$ python -q
>>> import numpy as np
>>> import numpy.linalg as la
>>> np.set_printoptions(precision=2, suppress=True, linewidth=120, sign=" ")
>>> ang = np.deg2rad(135)
>>> K = np.eye(5)
>>> K[np.ix_([3, 2], [3, 2])] = [[np.cos(ang), -np.sin(ang)], [np.sin(ang), np.cos(ang)]]
>>> K
array([[ 1.  ,  0.  ,  0.  ,  0.  ,  0.  ],
       [ 0.  ,  1.  ,  0.  ,  0.  ,  0.  ],
       [ 0.  ,  0.  , -0.71,  0.71,  0.  ],
       [ 0.  ,  0.  , -0.71, -0.71,  0.  ],
       [ 0.  ,  0.  ,  0.  ,  0.  ,  1.  ]])
>>> (la.matrix_power((K != 0) + (K.T != 0) + np.eye(5), 5) > 0).astype(int)
array([[ 1,  0,  0,  0,  0],
       [ 0,  1,  0,  0,  0],
       [ 0,  0,  1,  1,  0],
       [ 0,  0,  1,  1,  0],
       [ 0,  0,  0,  0,  1]])
>>> (K != 0).astype(int)
array([[ 1,  0,  0,  0,  0],
       [ 0,  1,  0,  0,  0],
       [ 0,  0,  1,  1,  0],
       [ 0,  0,  1,  1,  0],
       [ 0,  0,  0,  0,  1]])
>>> np.flatnonzero(la.matrix_power((K != 0) + (K.T != 0) + np.eye(5), 5)[2])
array([ 2,  3])
>>> print(np.poly(K))
[ 1.   -1.59 -0.24  0.24  1.59 -1.  ]
>>> np.round(np.einsum("ii->", K), 2)
np.float64(1.59)
>>> round(la.det(2 * K), 2), round(float(la.det(K)), 2)
(np.float64(32.0), 1.0)
>>> np.round(la.det(K[::-1]), 2)
np.float64(1.0)
>>> np.kron(np.eye(2, dtype=int), K)
array([[ 1.  ,  0.  ,  0.  ,  0.  ,  0.  ,  0.  ,  0.  ,  0.  ,  0.  ,  0.  ],
       [ 0.  ,  1.  ,  0.  ,  0.  ,  0.  ,  0.  ,  0.  ,  0.  ,  0.  ,  0.  ],
       [ 0.  ,  0.  , -0.71,  0.71,  0.  ,  0.  ,  0.  , -0.  ,  0.  ,  0.  ],
       [ 0.  ,  0.  , -0.71, -0.71,  0.  ,  0.  ,  0.  , -0.  , -0.  ,  0.  ],
       [ 0.  ,  0.  ,  0.  ,  0.  ,  1.  ,  0.  ,  0.  ,  0.  ,  0.  ,  0.  ],
       [ 0.  ,  0.  ,  0.  ,  0.  ,  0.  ,  1.  ,  0.  ,  0.  ,  0.  ,  0.  ],
       [ 0.  ,  0.  ,  0.  ,  0.  ,  0.  ,  0.  ,  1.  ,  0.  ,  0.  ,  0.  ],
       [ 0.  ,  0.  , -0.  ,  0.  ,  0.  ,  0.  ,  0.  , -0.71,  0.71,  0.  ],
       [ 0.  ,  0.  , -0.  , -0.  ,  0.  ,  0.  ,  0.  , -0.71, -0.71,  0.  ],
       [ 0.  ,  0.  ,  0.  ,  0.  ,  0.  ,  0.  ,  0.  ,  0.  ,  0.  ,  1.  ]])
>>> M2 = la.inv(K)
>>> la.det(K) * M2
array([[ 1.  ,  0.  ,  0.  ,  0.  ,  0.  ],
       [ 0.  ,  1.  ,  0.  ,  0.  ,  0.  ],
       [-0.  , -0.  , -0.71, -0.71, -0.  ],
       [ 0.  ,  0.  ,  0.71, -0.71,  0.  ],
       [ 0.  ,  0.  ,  0.  ,  0.  ,  1.  ]])
>>> np.allclose(M2, K.T)
True
>>> np.round(la.cond(K), 2)
np.float64(1.0)
>>> round(float(la.slogdet(K)[0]), 2)
1.0
>>> la.inv(M2)
array([[ 1.  ,  0.  ,  0.  ,  0.  ,  0.  ],
       [ 0.  ,  1.  ,  0.  ,  0.  ,  0.  ],
       [ 0.  ,  0.  , -0.71,  0.71,  0.  ],
       [-0.  , -0.  , -0.71, -0.71, -0.  ],
       [ 0.  ,  0.  ,  0.  ,  0.  ,  1.  ]])
>>> np.round(K @ M2, 2) + 0
array([[ 1.,  0.,  0.,  0.,  0.],
       [ 0.,  1.,  0.,  0.,  0.],
       [ 0.,  0.,  1.,  0.,  0.],
       [ 0.,  0.,  0.,  1.,  0.],
       [ 0.,  0.,  0.,  0.,  1.]])
